In [1]: import numpy as np

In [2]: import numpy.linalg as la

In [3]: np.set_printoptions(precision=3, suppress=True, linewidth=100)

In [4]: A = np.load("data.npy")

In [5]: A
Out[5]: 
array([[1, 0, 0],
       [5, 1, 0],
       [0, 1, 1]])

In [6]: # column 0 dominates

In [7]: left, s, Vh = la.svd(A, full_matrices=False)

In [8]: left.shape, s.shape, Vh.shape
Out[8]: ((3, 3), (3,), (3, 3))

In [9]: np.abs(left[:, 0]).round(6).argmax()
Out[9]: np.int64(1)

In [10]: s / s[0]
Out[10]: array([1.   , 0.271, 0.026])

In [11]: x0 = np.array([-1, 1, 1])

In [12]: rhs = A @ x0

In [13]: c, lr = np.zeros(3), 1 / la.norm(A, 2) ** 2

In [14]: for i in range(250):
    ...:     c -= lr * A.T @ (A @ c - rhs)
    ...:     if i % 50 == 0: print(i, round(la.norm(A @ c - rhs), 3))
    ...: 
0 2.013
50 0.047
100 0.015
150 0.015
200 0.014

In [15]: c
Out[15]: array([-0.986,  0.93 ,  1.072])

In [16]: round(float(la.cond(A)), 3)
Out[16]: 37.993

In [17]: np.einsum("ii->", A)
Out[17]: np.int64(3)

In [18]: np.round(la.det(A[::-1]), 3)
Out[18]: np.float64(-1.0)

In [19]: np.round(la.det(2 * A), 3), round(float(la.det(A)), 3)
Out[19]: (np.float64(8.0), 1.0)

In [20]: np.poly(A)
Out[20]: array([ 1., -3.,  3., -1.])

In [21]: la.eigvals(A)
Out[21]: array([1., 1., 1.])

In [22]: np.einsum("ij,ji->", A, A)
Out[22]: np.int64(3)

In [23]: np.kron(np.eye(2, dtype=int), A)
Out[23]: 
array([[1, 0, 0, 0, 0, 0],
       [5, 1, 0, 0, 0, 0],
       [0, 1, 1, 0, 0, 0],
       [0, 0, 0, 1, 0, 0],
       [0, 0, 0, 5, 1, 0],
       [0, 0, 0, 0, 1, 1]])

In [24]: vals, vecs = la.eig(A)

In [25]: np.sort(la.eigvals(la.inv(A)))
Out[25]: array([1., 1., 1.])

In [26]: vals
Out[26]: array([1., 1., 1.])

In [27]: np.sort(la.eigvals(A.T))
Out[27]: array([1., 1., 1.])

In [28]: np.sort(la.eigvals(A @ A))
Out[28]: array([1., 1., 1.])

In [29]: np.prod(vals)
Out[29]: np.float64(1.0)

In [30]: la.cond(A) > 100
Out[30]: np.False_

In [31]: round(np.log10(la.cond(A)))
Out[31]: 2

In [32]: [round(float(x), 3) for x in la.svd(A, compute_uv=False)[:3]]
Out[32]: [5.196, 1.407, 0.137]

In [33]: np.argsort(-la.norm(A, axis=0).round(6), kind="stable")[:3]
Out[33]: array([0, 1, 2])

In [34]: round(float(la.norm(A, 2) / la.norm(A)), 3)
Out[34]: 0.965

In [35]: Z = np.array([[5, 0, -3], [5, -5, 4]])

In [36]: rng = np.random.default_rng(38704)

In [37]: mat = rng.normal(size=(28, 2)) @ Z + np.array([1, 0, -3])

In [38]: mat
Out[38]: 
array([[  6.514,  -5.173,   0.934],
       [  6.531,  -2.613,  -2.661],
       [ -5.312,   5.649,  -7.122],
       [  3.04 ,  -0.604,  -3.379],
       [ -3.628,   2.714,  -4.022],
       [  4.657,   1.82 ,  -7.742],
       [  4.263,  -1.344,  -3.076],
       [  8.548,  -5.623,   0.343],
       [ -3.943,   5.579,  -7.845],
       [  1.981,  -4.525,   2.747],
       [ -6.287,   7.003,  -8.433],
       [  9.679,   1.978, -10.977],
       [ -3.124,   3.273,  -5.107],
       [-11.471,   1.281,   2.69 ],
       [ 11.331,  -9.086,   3.522],
       [ 15.823, -12.112,   5.064],
       [  0.598,   1.412,  -4.736],
       [ -1.137,  -0.691,  -0.75 ],
       [ -4.683,  12.356, -16.889],
       [  1.999,  -0.948,  -2.271],
       [ -1.848,  -2.097,   1.645],
       [ -5.189,  -2.774,   4.597],
       [ 11.76 ,  -6.184,  -0.798],
       [ 16.089,  -8.142,  -0.655],
       [  8.738,  -6.38 ,   1.29 ],
       [  3.005,  -2.531,  -0.659],
       [  0.353,   2.191,  -5.679],
       [ -2.002,   0.351,  -1.691]])

In [39]: round(la.norm(mat, "nuc"), 3)
Out[39]: np.float64(82.643)

In [40]: la.norm(mat, axis=1).argmax()
Out[40]: np.int64(18)

In [41]: round(float(mat[13] @ mat[15]), 3)
Out[41]: -183.394

In [42]: la.norm(mat, axis=0)
Out[42]: array([38.288, 27.944, 29.383])

In [43]: round(float(la.norm(mat, 2)), 3)
Out[43]: 46.256

In [44]: round(la.norm(mat) ** 2 / la.norm(mat, 2) ** 2, 3)
Out[44]: np.float64(1.454)
